$ python -q
>>> import numpy as np
>>> from numpy import linalg as LA
>>> np.set_printoptions(suppress=True, linewidth=100)
>>> E = np.load("mat.npy")
>>> E
array([[3, 3, 0, 0, 0, 0],
       [0, 1, 0, 0, 0, 0],
       [3, 0, 0, 0, 0, 0],
       [0, 0, 3, 3, 0, 0],
       [0, 0, 0, 1, 0, 0],
       [0, 0, 3, 0, 0, 0],
       [0, 0, 0, 0, 3, 3],
       [0, 0, 0, 0, 0, 1],
       [0, 0, 0, 0, 3, 0]])
>>> x = np.array([0, -1, 2, -2, -2, 1])
>>> E @ np.eye(6)[0]
array([3., 0., 3., 0., 0., 0., 0., 0., 0.])
>>> np.sign((E @ x).round(6))
array([-1, -1,  0,  0, -1,  1, -1,  1, -1])
>>> (E @ x).argmax()
np.int64(5)
>>> LA.norm(E @ x) <= LA.norm(E, 2) * LA.norm(x) + 1e-9
np.True_
>>> (E * x).sum(axis=1)
array([-3, -1,  0,  0, -2,  6, -3,  1, -6])
>>> E @ x
array([-3, -1,  0,  0, -2,  6, -3,  1, -6])
>>> def softmax(z):
...     e = np.exp(z - z.max(axis=-1, keepdims=True))
...     return e / e.sum(axis=-1, keepdims=True)
... 
>>> np.round(softmax(E[8]), 2)
array([0.04, 0.04, 0.04, 0.04, 0.8 , 0.04])
>>> np.round(softmax(10 * E[8]), 2) + 0
array([0., 0., 0., 0., 1., 0.])
>>> np.round(softmax(E[8] + -2), 2)
array([0.04, 0.04, 0.04, 0.04, 0.8 , 0.04])
>>> att = E @ E.T / np.sqrt(6)
>>> np.round(softmax(att + np.triu(np.full(att.shape, -np.inf), 1)), 2) + 0
array([[1.  , 0.  , 0.  , 0.  , 0.  , 0.  , 0.  , 0.  , 0.  ],
       [0.69, 0.31, 0.  , 0.  , 0.  , 0.  , 0.  , 0.  , 0.  ],
       [0.49, 0.01, 0.49, 0.  , 0.  , 0.  , 0.  , 0.  , 0.  ],
       [0.  , 0.  , 0.  , 1.  , 0.  , 0.  , 0.  , 0.  , 0.  ],
       [0.13, 0.13, 0.13, 0.43, 0.19, 0.  , 0.  , 0.  , 0.  ],
       [0.01, 0.01, 0.01, 0.48, 0.01, 0.48, 0.  , 0.  , 0.  ],
       [0.  , 0.  , 0.  , 0.  , 0.  , 0.  , 1.  , 0.  , 0.  ],
       [0.09, 0.09, 0.09, 0.09, 0.09, 0.09, 0.31, 0.14, 0.  ],
       [0.01, 0.01, 0.01, 0.01, 0.01, 0.01, 0.46, 0.01, 0.46]])
>>> np.round(softmax(att)[8] @ E, 2)
array([0.07, 0.05, 0.07, 0.05, 2.76, 1.39])
>>> softmax(att).round(6).argmax(axis=1)
array([0, 0, 0, 3, 3, 3, 6, 6, 6])
>>> np.round(softmax(att), 2) + 0
array([[0.97, 0.  , 0.02, 0.  , 0.  , 0.  , 0.  , 0.  , 0.  ],
       [0.29, 0.13, 0.08, 0.08, 0.08, 0.08, 0.08, 0.08, 0.08],
       [0.46, 0.01, 0.46, 0.01, 0.01, 0.01, 0.01, 0.01, 0.01],
       [0.  , 0.  , 0.  , 0.97, 0.  , 0.02, 0.  , 0.  , 0.  ],
       [0.08, 0.08, 0.08, 0.29, 0.13, 0.08, 0.08, 0.08, 0.08],
       [0.01, 0.01, 0.01, 0.46, 0.01, 0.46, 0.01, 0.01, 0.01],
       [0.  , 0.  , 0.  , 0.  , 0.  , 0.  , 0.97, 0.  , 0.02],
       [0.08, 0.08, 0.08, 0.08, 0.08, 0.08, 0.29, 0.13, 0.08],
       [0.01, 0.01, 0.01, 0.01, 0.01, 0.01, 0.46, 0.01, 0.46]])
>>> other = E / np.sqrt((E ** 2).mean(axis=1, keepdims=True))
>>> np.round(LA.norm(other, axis=1), 2)
array([2.45, 2.45, 2.45, 2.45, 2.45, 2.45, 2.45, 2.45, 2.45])
>>> LA.matrix_rank(E - E.mean(axis=1, keepdims=True))
np.int64(5)
>>> x = np.array([0, 1, -7, -2, -2, -3])
>>> a = np.maximum(E @ x, 0)
>>> np.maximum(E @ x, 0) - np.maximum(-E @ x, 0)
array([  3,   1,   0, -27,  -2, -21, -15,  -3,  -6])
>>> E * (a > 1e-9)[:, None]
array([[3, 3, 0, 0, 0, 0],
       [0, 1, 0, 0, 0, 0],
       [0, 0, 0, 0, 0, 0],
       [0, 0, 0, 0, 0, 0],
       [0, 0, 0, 0, 0, 0],
       [0, 0, 0, 0, 0, 0],
       [0, 0, 0, 0, 0, 0],
       [0, 0, 0, 0, 0, 0],
       [0, 0, 0, 0, 0, 0]])
>>> np.flatnonzero(a > 1e-9)
array([0, 1])
>>> a
array([3, 1, 0, 0, 0, 0, 0, 0, 0])
>>> E.T @ a
array([ 9, 10,  0,  0,  0,  0])
